>>> import numpy as np
>>> np.set_printoptions(precision=2, suppress=True, linewidth=100)
>>> A = np.load("block1.npy")
>>> print(A)
[[ 5  5  4  1]
 [ 9 25  5  5]
 [ 2  0  8  0]]
>>> W1 = np.array([[2, 0, 3], [-4, 5, 0], [-3, -2, 2], [-1, -1, -5]])
>>> coef = np.array([2, 2, -3])
>>> hid = np.maximum(A @ W1 + coef, 0)
>>> print((hid > 0).mean(axis=0))
[0.   0.67 1.  ]
>>> print((hid > 0).astype(int))
[[0 1 1]
 [0 1 1]
 [0 0 1]]
>>> print(hid)
[[  0  18  15]
 [  0 112   9]
 [  0   0  19]]
>>> C = np.array([[1, 3], [3, 5], [0, 2]])
>>> print((hid @ C).round(6).argmax(axis=1))
[1 1 1]
>>> hid @ C
array([[ 54, 120],
       [336, 578],
       [  0,  38]])
>>> other = A / np.sqrt((A ** 2).mean(axis=1, keepdims=True))
>>> np.linalg.norm(other, axis=1)
array([2., 2., 2.])
>>> J = np.load("mat.npy")
>>> J
array([[-2,  2,  2],
       [ 4, -4, -4],
       [-1, -4,  5],
       [-3,  3,  0]])
>>> rng = np.random.default_rng(879268)
>>> labels = rng.permutation(3)
>>> other = J[:, labels] * rng.choice([-1, 1], 3)
>>> other
array([[-2, -2, -2],
       [ 4,  4,  4],
       [-1, -5,  4],
       [-3,  0, -3]])
>>> U, _, Vh = np.linalg.svd(J.T @ other)
>>> np.round(U @ Vh, 2) + 0
array([[ 1.,  0.,  0.],
       [ 0.,  0., -1.],
       [ 0., -1.,  0.]])
>>> labels
array([0, 2, 1])
>>> print(np.round(np.linalg.lstsq(J, other)[0], 2) + 0)
[[ 1.  0.  0.]
 [ 0.  0. -1.]
 [ 0. -1.  0.]]
